In [1]: import numpy as np

In [2]: np.set_printoptions(precision=2, suppress=True, linewidth=200, floatmode="fixed")

In [3]: def rd(a):
   ...:     return np.round(a, 2) + 0
   ...: 

In [4]: m1 = np.load("case18.npy")

In [5]: rd(m1)
Out[5]: 
array([[ 0.87, -0.22, -0.01, -0.22,  0.10,  0.19, -0.01,  0.28,  0.13, -0.10],
       [-0.22,  0.64, -0.02, -0.36,  0.17,  0.31, -0.02,  0.46,  0.22, -0.17],
       [-0.01, -0.02,  1.00, -0.02,  0.01,  0.02,  0.00,  0.03,  0.01, -0.01],
       [-0.22, -0.36, -0.02,  0.64,  0.17,  0.31, -0.02,  0.46,  0.22, -0.17],
       [ 0.10,  0.17,  0.01,  0.17,  0.92, -0.15,  0.01, -0.21, -0.10,  0.08],
       [ 0.19,  0.31,  0.02,  0.31, -0.15,  0.73,  0.02, -0.40, -0.19,  0.15],
       [-0.01, -0.02,  0.00, -0.02,  0.01,  0.02,  1.00,  0.03,  0.01, -0.01],
       [ 0.28,  0.46,  0.03,  0.46, -0.21, -0.40,  0.03,  0.42, -0.28,  0.21],
       [ 0.13,  0.22,  0.01,  0.22, -0.10, -0.19,  0.01, -0.28,  0.87,  0.10],
       [-0.10, -0.17, -0.01, -0.17,  0.08,  0.15, -0.01,  0.21,  0.10,  0.92]])

In [6]: x = np.array([2, 3, 1, 1, 1, 2, 3, 2, 1, 0])

In [7]: print(rd(np.sort(np.abs(np.degrees(np.angle(np.linalg.eigvals(m1)))))))
[  0.00   0.00   0.00   0.00   0.00   0.00   0.00   0.00   0.00 180.00]

In [8]: print(rd(np.linalg.norm(x)), rd(np.linalg.norm(m1 @ x)))
5.83 5.83

In [9]: print(10 - np.linalg.matrix_rank(m1 - np.eye(10), tol=1e-8))
9

In [10]: rd(m1.T @ (m1 @ x))
Out[10]: array([2.00, 3.00, 1.00, 1.00, 1.00, 2.00, 3.00, 2.00, 1.00, 0.00])

In [11]: rd(np.linalg.det(m1))
Out[11]: np.float64(-1.0)

In [12]: rd(np.abs(np.linalg.eigvals(m1)))
Out[12]: array([1.00, 1.00, 1.00, 1.00, 1.00, 1.00, 1.00, 1.00, 1.00, 1.00])
